$ python -q
>>> import numpy as np
>>> import numpy.linalg as la
>>> np.set_printoptions(precision=2, suppress=True, linewidth=120, legacy="1.25")
>>> X = np.load("test5.npy")
>>> X
array([[ 0.,  8., -3.],
       [ 8.,  0.,  0.],
       [-3.,  0.,  0.]])
>>> [round(float(la.det(X[:i, :i])), 2) + 0 for i in range(1, 4)]
[0.0, -64.0, 0.0]
>>> round(float(la.eigvalsh(X).min()), 2)
-8.54
>>> data = np.load("out11.npy")
>>> data
array([[-1., -1.,  0.],
       [-1., -9., -1.],
       [ 0., -1., -3.]])
>>> x = np.array([0, -5, -1])
>>> y = data @ x
>>> y
array([ 5., 46.,  8.])
>>> print(la.solve(data, y + data[:, 0]))
[ 1. -5. -1.]
>>> print(la.solve(data, y))
[-0. -5. -1.]
>>> la.solve(data, 2 * y)
array([ -0., -10.,  -2.])
>>> W0 = np.load("m.npy")
>>> W0
array([[ 0,  0,  3,  5],
       [ 3,  2,  3,  2],
       [ 9,  6, 12, 11]])
>>> # row 2 is much longer than the rest
>>> rank = la.matrix_rank(W0)
>>> print(rank)
2
>>> null = la.svd(W0)[2][rank:].T
>>> np.round(W0 @ null, 2) + 0
array([[0., 0.],
       [0., 0.],
       [0., 0.]])
>>> print([int(la.matrix_rank(np.delete(W0, i, axis=0))) for i in range(3)])
[2, 2, 2]
>>> [int(la.matrix_rank(W0[:, :j + 1])) for j in range(4)]
[1, 1, 2, 2]
>>> la.matrix_rank(W0.T @ W0), la.matrix_rank(W0 @ W0.T)
(2, 2)
>>> np.allclose(W0 @ null, 0)
True
>>> null @ null.T
array([[ 0.41, -0.39, -0.26,  0.15],
       [-0.39,  0.74, -0.17,  0.1 ],
       [-0.26, -0.17,  0.62, -0.37],
       [ 0.15,  0.1 , -0.37,  0.22]])
>>> np.allclose(W0[:-1].T @ la.lstsq(W0[:-1].T, W0[-1])[0], W0[-1])
True
>>> np.round(np.trace(la.pinv(W0) @ W0), 2)
2.0
>>> print(np.unique(W0.round(6), axis=0).shape)
(3, 4)
>>> print(np.abs(np.diag(la.qr(W0)[1])) > 1e-9)
[ True False  True]
>>> M2 = np.array([[-0.1], [0.3], [-0.1]])
>>> cent = np.array([[1.2, -0.6, -0.8]])
>>> F = M2 @ cent
>>> F
array([[-0.12,  0.06,  0.08],
       [ 0.36, -0.18, -0.24],
       [-0.12,  0.06,  0.08]])
>>> r0, g = F[2], F[1]
>>> round(r0 @ g, 2)
-0.07
>>> np.round(r0 @ r0, 2)
0.02
>>> p = (r0 @ g) / (r0 @ r0) * r0
>>> p
array([ 0.36, -0.18, -0.24])
>>> np.round(la.norm(r0 + g) ** 2 + la.norm(r0 - g) ** 2, 2)
0.49
>>> np.round(g - p, 2) + 0
array([0., 0., 0.])
>>> Uu, sig, Vt = la.svd(F)
>>> V = Vt[:(sig > 1e-8).sum()]
>>> rng = np.random.default_rng(871)
>>> x = F[1] + 5 * F[0] + rng.integers(2) * np.eye(3)[1]
>>> print(x)
[-0.24  0.12  0.16]
>>> np.allclose(V.T @ V @ x, x)
True
>>> V.T @ V
array([[ 0.59, -0.3 , -0.39],
       [-0.3 ,  0.15,  0.2 ],
       [-0.39,  0.2 ,  0.26]])
>>> round(float(la.norm(x - V.T @ V @ x)), 2)
0.0
>>> z = rng.permutation(3)
>>> z
array([1, 0, 2])
>>> M2 = F[z][:, z]
>>> np.round(np.sort(np.abs(la.eigvals(M2))), 2) + 0
array([0.  , 0.  , 0.22])
>>> print(np.allclose(F @ F.T, F.T @ F))
False
>>> np.round(np.sort(np.abs(la.eigvals(F))), 2) + 0
array([0.  , 0.  , 0.22])
>>> rank = la.matrix_rank(F)
>>> rank
1
>>> null = la.svd(F)[2][rank:].T
>>> [int(la.matrix_rank(F[:, :j + 1])) for j in range(3)]
[1, 1, 1]
>>> [int(la.matrix_rank(np.delete(F, i, axis=0))) for i in range(3)]
[1, 1, 1]
>>> np.allclose(F @ null, 0)
True
>>> [int(la.matrix_rank(F[:i])) for i in range(1, len(F) + 1)]
[1, 1, 1]
>>> sig = 5 * 0.5 ** np.arange(3)
>>> m1 = rng.normal(size=(22, 3)) * rng.permutation(sig)
>>> m1
array([[ 0.06,  9.93,  0.47],
       [ 0.27, -6.99, -3.53],
       [ 1.78,  0.78, -0.77],
       [ 0.48,  3.45, -3.94],
       [-0.84,  0.16,  0.89],
       [-1.21, -7.79,  2.66],
       [ 0.78,  9.28, -0.62],
       [ 0.11,  5.21, -0.7 ],
       [-0.11, -2.57, -1.65],
       [ 0.67,  7.88,  1.82],
       [-0.77,  2.41,  2.66],
       [-0.55,  4.69,  2.13],
       [ 0.33, -1.85,  0.41],
       [-2.42,  0.32,  1.93],
       [-2.76,  3.49, -4.17],
       [-1.11, -4.35, -3.39],
       [-2.44,  1.1 , -2.87],
       [ 0.81, -2.91,  1.51],
       [-0.18, -2.43, -2.1 ],
       [-0.59,  1.08,  2.53],
       [ 0.52,  3.8 ,  0.45],
       [ 0.02, -0.45, -3.27]])
>>> x = np.array([0, 9, 8])
>>> y = m1 @ x
>>> np.round(la.solve(m1.T @ m1, m1.T @ y), 2) + 0
array([0., 9., 8.])
>>> np.round(la.pinv(m1) @ m1, 2) + 0
array([[1., 0., 0.],
       [0., 1., 0.],
       [0., 0., 1.]])
>>> np.round(la.lstsq(m1, y)[0], 2) + 0
array([0., 9., 8.])
>>> y = y + 0.02 * rng.normal(size=22)
>>> print(y)
[ 93.1  -91.12   0.81  -0.47   8.58 -48.84  78.49  41.28 -36.31  85.42  42.94  59.25 -13.32  18.29  -1.97 -66.26 -13.07
 -14.11 -38.59  29.95  37.76 -30.24]
>>> c, *_ = la.lstsq(m1, y)
>>> np.round(m1.T @ (y - m1 @ c), 2) + 0
array([0., 0., 0.])
>>> c
array([-0.01,  9.  ,  8.  ])
>>> [round(float(la.norm(la.solve(m1.T @ m1 + lam * np.eye(3), m1.T @ y))), 2) for lam in (0, 1, 10, 100)]
[12.04, 11.99, 11.54, 8.86]
>>> c.round()
array([-0.,  9.,  8.])
>>> round(float(la.norm(y - m1 @ c)), 2)
0.06
>>> M2 = m1 / la.norm(m1, axis=1, keepdims=True)
>>> gram = M2 @ M2.T
>>> np.round(np.degrees(np.arccos(np.clip(gram[5, 7], -1, 1))), 2)
166.77
>>> la.norm(M2, axis=1)
array([1., 1., 1., 1., 1., 1., 1., 1., 1., 1., 1., 1., 1., 1., 1., 1., 1., 1., 1., 1., 1., 1.])
>>> print((gram - 2 * np.eye(22)).round(6).argmax(axis=1))
[ 6  8  3 14 13 12  7  6  1 20 19  9 17  4 16 18 14 12  8 10  9 18]
>>> gram = np.cov(m1, rowvar=False)
>>> gram
array([[ 1.3 ,  0.87,  0.21],
       [ 0.87, 22.36,  1.62],
       [ 0.21,  1.62,  5.52]])
>>> np.median(m1, axis=0)
array([-0.04,  0.93, -0.11])
>>> la.eigvalsh(gram)[::-1]
array([22.56,  5.37,  1.26])
>>> cen = m1 - m1.mean(axis=0)
>>> V = la.svd(cen)[2][:1]
>>> M2 = cen - cen @ V.T @ V
>>> la.norm(M2, axis=1).round(6).argmax()
14
>>> (cen @ V.T).std(axis=0)
array([4.64])
>>> np.cov(cen @ V.T, rowvar=False)
array(22.56)
>>> print(np.round(np.diag(V.T @ V), 2) + 0)
[0.   0.99 0.01]
>>> M2.std(axis=0)
array([1.1 , 0.22, 2.25])
>>> O, V = la.qr(m1[:, :2])[0], la.qr(m1[:, 2:])[0]
>>> sig = la.svd(O.T @ V, compute_uv=False)
>>> np.degrees(np.arccos(sig.clip(0, 1)))
array([81.26])
>>> A = np.load("data.npy")
>>> A
array([[0, 2, 3, 1],
       [0, 0, 3, 2],
       [0, 0, 0, 3],
       [0, 0, 0, 0]])
>>> # rows and columns are dependent
>>> ang = np.radians(45)
>>> r_ = np.eye(3)
>>> r_[1, 1] = r_[2, 2] = np.cos(ang)
>>> r_[1, 2], r_[2, 1] = -np.sin(ang), np.sin(ang)
>>> r_
array([[ 1.  ,  0.  ,  0.  ],
       [ 0.  ,  0.71, -0.71],
       [ 0.  ,  0.71,  0.71]])
>>> M2 = F @ r_.T
>>> print(M2)
[[-0.12 -0.01  0.1 ]
 [ 0.36  0.04 -0.3 ]
 [-0.12 -0.01  0.1 ]]
>>> M2 = np.array([[3, 5, 0], [4, 4, 3], [1, 2, 0], [5, 2, 2]])
>>> la.matrix_rank(A @ M2)
3
>>> M2.T @ A.T
array([[16, 13, 15,  0],
       [16, 10,  6,  0],
       [ 8,  4,  6,  0]])
>>> np.vstack([A, M2.T]).shape
(7, 4)
>>> A @ M2
array([[16, 16,  8],
       [13, 10,  4],
       [15,  6,  6],
       [ 0,  0,  0]])
>>> print(la.matrix_rank(np.vstack([A, M2.T])))
4
>>> blk = np.stack([A, 4 * A, A[::-1]])
>>> la.matrix_rank(blk)
array([3, 3, 3])
>>> (blk @ A.T).shape
(3, 4, 4)
>>> la.matrix_rank(blk.reshape(3, -1))
2
>>> blk.sum(axis=0)
array([[ 0, 10, 15,  5],
       [ 0,  0, 15, 13],
       [ 0,  0,  3, 17],
       [ 0,  2,  3,  1]])
>>> print(blk.shape)
(3, 4, 4)
>>> np.prod(np.diag(A)), round(la.det(A), 2)
(0, 0.0)
>>> la.matrix_power(A - np.diag(np.diag(A)), 4)
array([[0, 0, 0, 0],
       [0, 0, 0, 0],
       [0, 0, 0, 0],
       [0, 0, 0, 0]])
>>> [int(la.matrix_rank(la.matrix_power(A, p))) for p in range(1, 5)]
[3, 2, 1, 0]
>>> print(la.matrix_rank(A - A[0, 0] * np.eye(4)))
3
>>> print(A @ A)
[[ 0  0  6 13]
 [ 0  0  0  9]
 [ 0  0  0  0]
 [ 0  0  0  0]]
